In [1]: import numpy as np

In [2]: np.set_printoptions(precision=2, suppress=True, linewidth=120)

In [3]: tidy = lambda a: np.round(a, 2) + 0

In [4]: M = np.loadtxt("test12.csv", delimiter=",")

In [5]: M
Out[5]: 
array([[6., 1., 0., 0., 0., 5.],
       [3., 5., 6., 0., 0., 0.],
       [7., 1., 9., 0., 0., 9.],
       [0., 0., 0., 8., 2., 0.],
       [0., 0., 0., 2., 3., 0.],
       [2., 4., 5., 0., 0., 4.]])

In [6]: # splits into 2 blocks

In [7]: tidy(np.linalg.svd(M, compute_uv=False))
Out[7]: array([18.31,  8.7 ,  7.05,  3.91,  2.3 ,  2.14])

In [8]: M[:, 6]
---------------------------------------------------------------------------
IndexError                                Traceback (most recent call last)
Cell In[8], line 1
----> 1 M[:, 6]

IndexError: index 6 is out of bounds for axis 1 with size 6

In [9]: print(np.unravel_index(np.abs(M).argmax(), M.shape))
(np.int64(2), np.int64(2))

In [10]: M - M[0]
Out[10]: 
array([[ 0.,  0.,  0.,  0.,  0.,  0.],
       [-3.,  4.,  6.,  0.,  0., -5.],
       [ 1.,  0.,  9.,  0.,  0.,  4.],
       [-6., -1.,  0.,  8.,  2., -5.],
       [-6., -1.,  0.,  2.,  3., -5.],
       [-4.,  3.,  5.,  0.,  0., -1.]])

In [11]: M[6]
---------------------------------------------------------------------------
IndexError                                Traceback (most recent call last)
Cell In[11], line 1
----> 1 M[6]

IndexError: index 6 is out of bounds for axis 0 with size 6

In [12]: tidy(np.linalg.norm(M))
Out[12]: np.float64(22.05)

In [13]: M.sum(axis=0)
Out[13]: array([18., 11., 20., 10.,  5., 18.])

In [14]: K = np.loadtxt("x.csv", delimiter=",")

In [15]: K
Out[15]: 
array([[ 1.,  0.,  0.,  0.,  0.,  0.,  0.,  0.,  0.,  0.],
       [-4.,  1.,  0.,  0.,  0.,  0.,  0.,  0.,  0.,  0.],
       [-3.,  4.,  1.,  0.,  0.,  0.,  0.,  0.,  0.,  0.],
       [ 3., -1.,  1.,  1.,  0.,  0.,  0.,  0.,  0.,  0.],
       [ 1.,  3., -1.,  1.,  1.,  0.,  0.,  0.,  0.,  0.],
       [ 2.,  1.,  3., -3., -5.,  1.,  0.,  0.,  0.,  0.],
       [-5.,  1., -2.,  1.,  0., -5.,  1.,  0.,  0.,  0.],
       [-1., -4.,  4., -2., -4.,  3., -3.,  1.,  0.,  0.],
       [ 5., -5., -3., -1., -5., -2., -1.,  3.,  1.,  0.],
       [-3., -3., -4.,  4.,  3.,  2.,  2.,  0.,  5.,  1.]])

In [16]: # triangular: eigenvalues sit on the diagonal

In [17]: tidy(np.sort(np.linalg.eigvals(K)))
Out[17]: array([1., 1., 1., 1., 1., 1., 1., 1., 1., 1.])

In [18]: np.linalg.matrix_rank(K - K[0, 0] * np.eye(10))
Out[18]: np.int64(9)

In [19]: U, sv, VT = np.linalg.svd(K)

In [20]: np.argmax(sv[:-1] / (sv[1:] + 1e-6)) + 1
Out[20]: np.int64(9)

In [21]: tidy(sv)
Out[21]: array([13.68, 10.52,  7.95,  7.32,  4.02,  2.35,  1.79,  0.4 ,  0.34,  0.  ])

In [22]: M2 = U[:, :9] @ np.diag(sv[:9]) @ VT[:9]

In [23]: tidy(np.linalg.norm(K - M2) / np.linalg.norm(K))
Out[23]: np.float64(0.0)

In [24]: A = np.array([[3, -3, -3, 1, 2, 2, 2],
    ...:     [-3, 3, -3, -3, 1, 2, 2],
    ...:     [-3, -3, 3, -3, -3, 1, 2],
    ...:     [1, -3, -3, 3, -3, -3, 1],
    ...:     [2, 1, -3, -3, 3, -3, -3],
    ...:     [2, 2, 1, -3, -3, 3, -3],
    ...:     [2, 2, 2, 1, -3, -3, 3]])

In [25]: A
Out[25]: 
array([[ 3, -3, -3,  1,  2,  2,  2],
       [-3,  3, -3, -3,  1,  2,  2],
       [-3, -3,  3, -3, -3,  1,  2],
       [ 1, -3, -3,  3, -3, -3,  1],
       [ 2,  1, -3, -3,  3, -3, -3],
       [ 2,  2,  1, -3, -3,  3, -3],
       [ 2,  2,  2,  1, -3, -3,  3]])

In [26]: # symmetric, so the eigenvalues are real

In [27]: W = np.array([[-3, 3, 1, 1, 3],
    ...:     [-3, -1, 2, -2, 1],
    ...:     [-1, 0, 3, 1, 0],
    ...:     [3, 3, 3, 1, -1],
    ...:     [2, -3, 1, -1, -3],
    ...:     [-3, 2, 1, -3, 3],
    ...:     [3, -1, -2, -3, -1]])

In [28]: beta = np.array([1, 2, -2, 1, 0])

In [29]: H = np.maximum(A @ W + beta, 0)

In [30]: H
Out[30]: 
array([[11, 13,  0,  0,  3],
       [ 0,  0,  0,  0,  0],
       [ 4,  0,  0,  0,  1],
       [25, 19,  0, 17,  0],
       [ 0,  0,  0, 10,  0],
       [ 0, 15,  4,  0, 32],
       [ 2,  9,  1,  5,  4]])

In [31]: np.linalg.matrix_rank(H)
Out[31]: np.int64(5)

In [32]: print(tidy((H > 0).mean(axis=0)))
[0.57 0.57 0.29 0.43 0.57]

In [33]: Z = np.array([[1, -1], [-2, -1], [1, 1], [0, 2], [2, 0]])

In [34]: (H @ Z).round(6).argmax(axis=1)
Out[34]: array([0, 0, 0, 1, 1, 0, 1])

In [35]: H @ Z
Out[35]: 
array([[ -9, -24],
       [  0,   0],
       [  6,  -4],
       [-13, -10],
       [  0,  20],
       [ 38, -11],
       [ -7,   0]])

In [36]: W @ Z
Out[36]: 
array([[ -2,   3],
       [  3,   2],
       [  2,   6],
       [ -2,  -1],
       [  3,   0],
       [  0,  -4],
       [  1, -10]])

In [37]: evals, V = np.linalg.eigh(A)

In [38]: tidy(V.T @ V)
Out[38]: 
array([[1., 0., 0., 0., 0., 0., 0.],
       [0., 1., 0., 0., 0., 0., 0.],
       [0., 0., 1., 0., 0., 0., 0.],
       [0., 0., 0., 1., 0., 0., 0.],
       [0., 0., 0., 0., 1., 0., 0.],
       [0., 0., 0., 0., 0., 1., 0.],
       [0., 0., 0., 0., 0., 0., 1.]])

In [39]: tidy(evals)
Out[39]: array([-7.1 , -4.8 ,  3.55,  4.9 ,  5.88,  9.22,  9.34])

In [40]: tidy(evals.sum()), np.trace(A)
Out[40]: (np.float64(21.0), np.int64(21))

In [41]: print(tidy(np.linalg.svd(A, compute_uv=False)))
[9.34 9.22 7.1  5.88 4.9  4.8  3.55]

In [42]: (evals > 1e-8).sum(), (evals < -1e-8).sum()
Out[42]: (np.int64(5), np.int64(2))

In [43]: tidy(np.linalg.eigvalsh(A + 2 * np.eye(7)))
Out[43]: array([-5.1 , -2.8 ,  5.55,  6.9 ,  7.88, 11.22, 11.34])

In [44]: F = np.loadtxt("sample1.csv", delimiter=",")

In [45]: tidy(F)
Out[45]: 
array([[ 0.23, -0.23,  0.41,  0.22, -0.49, -0.07,  0.09,  0.49,  0.09, -0.26,  0.1 ,  0.22,  0.19, -0.13,  0.02],
       [-0.14,  0.11, -0.03,  0.29, -0.2 ,  0.52, -0.17,  0.37, -0.31,  0.32, -0.08, -0.18, -0.35, -0.07, -0.2 ],
       [-0.18, -0.24,  0.65, -0.21,  0.29,  0.1 , -0.38, -0.06, -0.23,  0.12, -0.14, -0.03,  0.3 ,  0.07, -0.12],
       [ 0.02,  0.31,  0.03,  0.13, -0.3 ,  0.13,  0.23, -0.36, -0.18,  0.14, -0.01,  0.37,  0.35,  0.32, -0.42],
       [ 0.34,  0.6 ,  0.08,  0.03,  0.24, -0.19, -0.24,  0.31,  0.33,  0.06, -0.22, -0.11,  0.13, -0.05, -0.29],
       [ 0.36, -0.12, -0.22,  0.11,  0.12,  0.05, -0.03,  0.04, -0.45, -0.47, -0.53, -0.06,  0.05,  0.25,  0.05],
       [-0.38, -0.16, -0.07,  0.09,  0.18, -0.54,  0.3 ,  0.28, -0.23, -0.03, -0.02, -0.06, -0.07, -0.01, -0.51],
       [-0.23,  0.42,  0.03,  0.05, -0.28, -0.3 , -0.27, -0.02, -0.38, -0.21,  0.31, -0.35,  0.17,  0.1 ,  0.27],
       [-0.05, -0.02,  0.04, -0.25,  0.  ,  0.25,  0.43,  0.29,  0.2 ,  0.03,  0.06, -0.47,  0.21,  0.54,  0.06],
       [ 0.41, -0.27, -0.1 , -0.24, -0.37, -0.37, -0.1 , -0.07, -0.13,  0.56, -0.13, -0.25,  0.01,  0.03, -0.04],
       [ 0.23,  0.12,  0.35, -0.37, -0.12,  0.  ,  0.06, -0.18, -0.06, -0.32,  0.16, -0.06, -0.62,  0.12, -0.3 ],
       [ 0.02,  0.09, -0.29, -0.65, -0.04,  0.22,  0.03,  0.25, -0.26, -0.1 ,  0.13,  0.16,  0.27, -0.4 , -0.13],
       [ 0.29,  0.17,  0.3 ,  0.17,  0.27,  0.03,  0.54, -0.12, -0.32,  0.17,  0.08, -0.19,  0.06, -0.41,  0.19],
       [-0.25, -0.02,  0.04,  0.  , -0.33,  0.1 ,  0.08, -0.3 ,  0.25, -0.23, -0.43, -0.43,  0.14, -0.41, -0.21],
       [ 0.29, -0.29, -0.18,  0.26,  0.16,  0.15, -0.21, -0.15,  0.05, -0.16,  0.54, -0.31,  0.21, -0.05, -0.4 ]])

In [46]: # keeps lengths

In [47]: tidy(F[5] @ F[6])
Out[47]: np.float64(0.0)

In [48]: tidy(np.linalg.norm(F, axis=0))
Out[48]: array([1., 1., 1., 1., 1., 1., 1., 1., 1., 1., 1., 1., 1., 1., 1.])

In [49]: tidy(np.linalg.norm(F, 2))
Out[49]: np.float64(1.0)
